$ ipython --no-banner

In [1]: import numpy as np

In [2]: from numpy import linalg as LA

In [3]: np.set_printoptions(precision=4, suppress=True, linewidth=200)

In [4]: feats = np.loadtxt("sample17.csv", delimiter=",")

In [5]: feats
Out[5]: 
array([[-8.,  9., -3.,  0.,  0.,  6.,  9.],
       [ 6., -4., -9.,  0.,  0.,  8.,  8.],
       [-1.,  0.,  3.,  0.,  0., -1.,  5.],
       [ 0.,  0.,  0.,  1.,  2.,  0.,  0.],
       [ 0.,  0.,  0.,  7., -4.,  0.,  0.],
       [-4., -3.,  1.,  0.,  0.,  8., -8.],
       [ 1.,  2., -4.,  0.,  0.,  8.,  9.]])

In [6]: f = np.array([-3, -2, 2])

In [7]: np.cross(feats[3, :3], feats[2, :3])
Out[7]: array([ 0., -0.,  0.])

In [8]: np.array([np.convolve(row, f, "same") for row in feats])
Out[8]: 
array([[-11., -25.,  24.,  -6., -18., -39.,  -6.],
       [  0.,  47.,  10., -18., -24., -40.,   0.],
       [  2., -11.,  -6.,   6.,   3., -13., -12.],
       [  0.,   0.,  -3.,  -8.,  -2.,   4.,   0.],
       [  0.,   0., -21.,  -2.,  22.,  -8.,   0.],
       [ 17.,  -5.,  -8.,   2., -24.,   8.,  32.],
       [ -8.,  10.,  12.,  -8., -24., -43.,  -2.]])

In [9]: np.convolve(feats[3], f)
Out[9]: array([ 0.,  0.,  0., -3., -8., -2.,  4.,  0.,  0.])

In [10]: m1 = np.load("layer17.npy")

In [11]: m1
Out[11]: 
array([[ 6,  6,  0,  8,  5, 20,  2],
       [ 0,  0, 19,  0,  0,  0,  0],
       [ 0,  0, 13,  0,  0,  0,  0],
       [ 8,  8,  0, 12,  7, 29,  3],
       [ 8,  8,  0, 12,  7, 29,  3],
       [ 6,  6,  0,  8,  5, 20,  2],
       [ 6,  6,  0,  8,  5, 20,  2],
       [ 0,  0, 19,  0,  0,  0,  0],
       [ 0,  0, 19,  0,  0,  0,  0],
       [ 8,  8,  0, 12,  7, 29,  3],
       [ 8,  8,  0, 12,  7, 29,  3],
       [12, 12,  0, 20, 11, 47,  5],
       [ 0,  0, 25,  0,  0,  0,  0],
       [10, 10,  0, 16,  9, 38,  4],
       [ 8,  8,  0, 12,  7, 29,  3],
       [ 4,  4,  0,  4,  3, 11,  1],
       [ 0,  0, 31,  0,  0,  0,  0],
       [ 4,  4,  0,  4,  3, 11,  1],
       [ 2,  2,  1,  0,  1,  2,  0],
       [10, 10,  0, 16,  9, 38,  4],
       [ 0,  0, 25,  0,  0,  0,  0],
       [ 0,  0, 31,  0,  0,  0,  0],
       [ 0,  0, 31,  0,  0,  0,  0],
       [ 8,  8,  0, 12,  7, 29,  3],
       [ 8,  8,  0, 12,  7, 29,  3],
       [ 0,  0, 25,  0,  0,  0,  0],
       [ 2,  2,  1,  0,  1,  2,  0],
       [ 0,  0, 31,  0,  0,  0,  0],
       [ 8,  8,  0, 12,  7, 29,  3],
       [ 2,  2,  1,  0,  1,  2,  0],
       [ 0,  0, 13,  0,  0,  0,  0],
       [ 6,  6,  0,  8,  5, 20,  2],
       [ 0,  0, 25,  0,  0,  0,  0],
       [10, 10,  0, 16,  9, 38,  4],
       [ 8,  8,  0, 12,  7, 29,  3],
       [ 6,  6,  0,  8,  5, 20,  2],
       [ 0,  0, 25,  0,  0,  0,  0],
       [ 0,  0,  7,  0,  0,  0,  0],
       [ 0,  0, 13,  0,  0,  0,  0],
       [ 0,  0, 31,  0,  0,  0,  0],
       [ 0,  0, 31,  0,  0,  0,  0],
       [ 0,  0, 13,  0,  0,  0,  0],
       [ 0,  0, 31,  0,  0,  0,  0],
       [ 0,  0, 19,  0,  0,  0,  0],
       [ 8,  8,  0, 12,  7, 29,  3],
       [10, 10,  0, 16,  9, 38,  4],
       [ 0,  0, 31,  0,  0,  0,  0],
       [ 8,  8,  0, 12,  7, 29,  3],
       [12, 12,  0, 20, 11, 47,  5]])

In [12]: Xc = m1 - m1.mean(axis=0)

In [13]: vecs = LA.svd(Xc)[2][:3]

In [14]: Y = Xc - Xc @ vecs.T @ vecs

In [15]: np.diag(vecs.T @ vecs)
Out[15]: array([0.4149, 0.4149, 1.    , 0.322 , 0.0774, 0.7508, 0.0201])

In [16]: np.round(np.cov(Xc @ vecs.T, rowvar=False), 4) + 0
Out[16]: 
array([[451.1578,   0.    ,   0.    ],
       [  0.    ,  51.4117,   0.    ],
       [  0.    ,   0.    ,   0.1848]])

In [17]: np.round(Y.std(axis=0), 4) + 0
Out[17]: array([0., 0., 0., 0., 0., 0., 0.])

In [18]: round(float(LA.norm(Y) / LA.norm(Xc)), 4)
Out[18]: 0.0

In [19]: LA.norm(Y, axis=1).round(6).argmax()
Out[19]: np.int64(0)

In [20]: (Xc @ vecs.T).std(axis=0)
Out[20]: array([21.0226,  7.0967,  0.4254])

In [21]: U, s, Vt = LA.svd(m1)

In [22]: vecs = Vt[:(s > 1e-8).sum()]

In [23]: rng = np.random.default_rng(717)

In [24]: x = m1[34] + 2 * m1[37] + rng.integers(2) * np.eye(7)[1]

In [25]: x
Out[25]: array([ 8.,  8., 14., 12.,  7., 29.,  3.])

In [26]: np.round(LA.norm(x - vecs.T @ vecs @ x), 4)
Out[26]: np.float64(0.0)

In [27]: f = np.array([0, 3, 2, 1, 1, 0, 3, 1])

In [28]: mat = f[np.abs(np.subtract.outer(np.arange(8), np.arange(8)))]

In [29]: mat
Out[29]: 
array([[0, 3, 2, 1, 1, 0, 3, 1],
       [3, 0, 3, 2, 1, 1, 0, 3],
       [2, 3, 0, 3, 2, 1, 1, 0],
       [1, 2, 3, 0, 3, 2, 1, 1],
       [1, 1, 2, 3, 0, 3, 2, 1],
       [0, 1, 1, 2, 3, 0, 3, 2],
       [3, 0, 1, 1, 2, 3, 0, 3],
       [1, 3, 0, 1, 1, 2, 3, 0]])

In [30]: try:
    ...:     LA.cholesky(mat)
    ...: except LA.LinAlgError as e:
    ...:     print(repr(e))
    ...: 
LinAlgError('Matrix is not positive definite')

In [31]: [round(float(LA.det(mat[:i, :i])), 2) + 0 for i in range(1, 9)]
Out[31]: [0.0, -9.0, 36.0, -44.0, -124.0, 1071.0, 2812.0, -4927.0]

In [32]: round(LA.eigvalsh(mat).min(), 4)
Out[32]: np.float64(-5.9833)

In [33]: np.all(LA.eigvalsh(mat) > 0)
Out[33]: np.False_

In [34]: Y = np.array([[-6, 1], [-7, 8], [0, 8], [8, 5], [-2, 3], [5, -9], [1, -9], [9, -4]])

In [35]: Y @ mat
Traceback (most recent call last):
  Cell In[35], line 1
    Y @ mat
ValueError: matmul: Input operand 1 has a mismatch in its core dimension 0, with gufunc signature (n?,k),(k,m?)->(n?,m?) (size 8 is different from 2)


In [36]: np.vstack([mat, Y.T]).shape
Out[36]: (10, 8)

In [37]: np.einsum("ik,kj->ij", mat, Y)
Out[37]: 
array([[ -3,  17],
       [ 28,  19],
       [ -7,  29],
       [ -6,  19],
       [ 37,  -9],
       [ 24,   0],
       [ 28, -17],
       [ -8, -12]])

In [38]: LA.matrix_rank(np.vstack([mat, Y.T]))
Out[38]: np.int64(8)

In [39]: Y.T @ mat.T
Out[39]: 
array([[ -3,  28,  -7,  -6,  37,  24,  28,  -8],
       [ 17,  19,  29,  19,  -9,   0, -17, -12]])

In [40]: np.einsum("ij->j", mat)
Out[40]: array([11, 13, 12, 13, 13, 12, 13, 11])
